In [1]: import numpy as np

In [2]: np.set_printoptions(suppress=True, linewidth=120)

In [3]: W0 = np.load("case3.npy")

In [4]: W0
Out[4]: 
array([[ 1.32, 18.99,  9.95, -0.29, 10.83],
       [ 0.38, 20.47, 10.14,  0.11, 12.11],
       [-2.08, 18.93,  9.58, -1.95,  9.53],
       [-1.55, 20.38, 12.05, -0.9 ,  9.89],
       [ 2.34, 19.42, 10.44,  0.15, 11.77],
       [ 1.14, 18.91, 11.26, -1.14,  9.92],
       [-0.85, 19.92, 10.01,  1.11,  9.9 ],
       [-0.34, 17.78, 10.75,  1.24, 10.77],
       [ 0.63, 20.87,  7.31, -1.32,  8.77],
       [-0.86, 20.91, 10.  , -0.38,  9.86],
       [-0.56, 19.34,  9.99,  0.55, 10.26],
       [-0.56, 22.02, 10.35,  0.89, 10.17],
       [ 0.68, 18.68, 10.19, -0.66,  9.88],
       [-0.15, 20.84, 10.62,  2.07,  9.05],
       [-0.19, 19.88,  8.98,  0.31, 11.19],
       [ 0.32, 18.2 , 10.83,  1.63,  9.02],
       [-1.21, 19.67, 10.64, -0.61, 11.03],
       [ 0.4 , 20.71, 10.42,  1.39,  9.35],
       [-0.98, 19.87,  9.33, -1.05,  9.7 ],
       [-0.22, 19.96, 11.45, -0.9 , 10.16],
       [-0.06, 20.  , 10.49, -0.33,  9.69],
       [ 0.89, 18.69, 11.53, -0.91, 11.38],
       [-1.47, 20.8 ,  8.  ,  0.94,  8.58],
       [-0.82, 19.33, 10.22,  0.98,  9.32]])

In [5]: proj = W0 @ np.linalg.solve(W0.T @ W0, W0.T)

In [6]: np.round(np.linalg.eigvalsh(proj), 2) + 0
Out[6]: array([0., 0., 0., 0., 0., 0., 0., 0., 0., 0., 0., 0., 0., 0., 0., 0., 0., 0., 0., 1., 1., 1., 1., 1.])

In [7]: np.round(np.diag(proj), 2)
Out[7]: 
array([0.15, 0.23, 0.34, 0.29, 0.34, 0.27, 0.11, 0.27, 0.55, 0.09, 0.08, 0.11, 0.1 , 0.28, 0.25, 0.23, 0.18, 0.19,
       0.13, 0.14, 0.08, 0.21, 0.3 , 0.1 ])

In [8]: np.round(proj @ W0[:, 1], 2)
Out[8]: 
array([18.99, 20.47, 18.93, 20.38, 19.42, 18.91, 19.92, 17.78, 20.87, 20.91, 19.34, 22.02, 18.68, 20.84, 19.88, 18.2 ,
       19.67, 20.71, 19.87, 19.96, 20.  , 18.69, 20.8 , 19.33])

In [9]: U, s, Vh = np.linalg.svd(W0)

In [10]: np.argmax(s[:-1] / (s[1:] + 1e-6)) + 1
Out[10]: np.int64(1)

In [11]: s.round(2)
Out[11]: array([119.73,   6.46,   5.19,   4.7 ,   3.27])

In [12]: M2 = U[:, :1] @ np.diag(s[:1]) @ Vh[:1]

In [13]: np.linalg.matrix_rank(W0, rtol=0.05)
Out[13]: np.int64(2)

In [14]: np.linalg.matrix_rank(M2)
Out[14]: np.int64(1)

In [15]: np.round(np.linalg.norm(W0 - M2, 2), 2), np.round(s[1], 2)
Out[15]: (np.float64(6.46), np.float64(6.46))

In [16]: round(float(np.abs(W0 - M2).max()), 2)
Out[16]: 2.52

In [17]: round(float(np.linalg.norm(W0, 1)), 2), np.round(np.linalg.norm(W0, np.inf), 2)
Out[17]: (474.57, np.float64(44.77))

In [18]: round(float(np.linalg.norm(W0, 2)), 2)
Out[18]: 119.73

In [19]: np.linalg.norm(W0, axis=1).argmax()
Out[19]: np.int64(11)

In [20]: round(float(W0[1] @ W0[21]), 2)
Out[20]: 637.55

In [21]: round(float(np.linalg.norm(W0) ** 2 / np.linalg.norm(W0, 2) ** 2), 2)
Out[21]: 1.01

In [22]: np.linalg.norm(W0, axis=2)
AxisError: axis 2 is out of bounds for array of dimension 2


In [23]: data = np.loadtxt("test15.csv", delimiter=",")

In [24]: data
Out[24]: 
array([[-3.,  1.,  0.,  0.,  0.,  0.],
       [ 0., -3.,  1.,  0.,  0.,  0.],
       [ 0.,  0., -3.,  1.,  0.,  0.],
       [ 0.,  0.,  0., -3.,  1.,  0.],
       [ 0.,  0.,  0.,  0., -3.,  1.],
       [ 0.,  0.,  0.,  0.,  0., -3.]])

In [25]: rng = np.random.default_rng(96)

In [26]: M2 = data + rng.integers(-2, 3, (6, 4)) @ rng.integers(-2, 3, (4, 6))

In [27]: M2
Out[27]: 
array([[ -5.,  -4.,   8.,   0.,   0.,   4.],
       [  3.,  -1.,   3.,   2.,  -5.,  -2.],
       [ -3.,  -6.,  -2.,  -2.,   6.,   6.],
       [  5.,  -2., -10.,  -8.,   5.,   4.],
       [ -4.,   4.,   3.,   2.,  -5.,  -5.],
       [ -3.,   8.,   2.,   4.,  -5., -13.]])

In [28]: M2 - data
Out[28]: 
array([[ -2.,  -5.,   8.,   0.,   0.,   4.],
       [  3.,   2.,   2.,   2.,  -5.,  -2.],
       [ -3.,  -6.,   1.,  -3.,   6.,   6.],
       [  5.,  -2., -10.,  -5.,   4.,   4.],
       [ -4.,   4.,   3.,   2.,  -2.,  -6.],
       [ -3.,   8.,   2.,   4.,  -5., -10.]])

In [29]: np.abs(M2 - data).sum(axis=1)
Out[29]: array([19., 16., 25., 30., 21., 32.])

In [30]: np.round(M2.mean(axis=0), 2)
Out[30]: array([-1.17, -0.17,  0.67, -0.33, -0.67, -1.  ])

In [31]: np.abs(M2).max()
Out[31]: np.float64(13.0)

In [32]: round(np.linalg.norm(M2), 2)
Out[32]: np.float64(30.23)

In [33]: np.diff(M2, axis=0)
Out[33]: 
array([[  8.,   3.,  -5.,   2.,  -5.,  -6.],
       [ -6.,  -5.,  -5.,  -4.,  11.,   8.],
       [  8.,   4.,  -8.,  -6.,  -1.,  -2.],
       [ -9.,   6.,  13.,  10., -10.,  -9.],
       [  1.,   4.,  -1.,   2.,   0.,  -8.]])

In [34]: np.linalg.rank(M2)
AttributeError: module 'numpy.linalg' has no attribute 'rank'


In [35]: M2.sum(axis=0)
Out[35]: array([-7., -1.,  4., -2., -4., -6.])

In [36]: np.linalg.matrix_rank(M2)
Out[36]: np.int64(6)

In [37]: M2 - M2[0]
Out[37]: 
array([[  0.,   0.,   0.,   0.,   0.,   0.],
       [  8.,   3.,  -5.,   2.,  -5.,  -6.],
       [  2.,  -2., -10.,  -2.,   6.,   2.],
       [ 10.,   2., -18.,  -8.,   5.,   0.],
       [  1.,   8.,  -5.,   2.,  -5.,  -9.],
       [  2.,  12.,  -6.,   4.,  -5., -17.]])

In [38]: M2.shape
Out[38]: (6, 6)

In [39]: np.count_nonzero(M2)
Out[39]: np.int64(34)

In [40]: np.zeros(6, 6)
TypeError: Cannot interpret '6' as a data type


In [41]: np.round(np.linalg.svd(M2, compute_uv=False), 2)
Out[41]: array([24.68, 15.01,  7.51,  3.61,  2.51,  1.94])
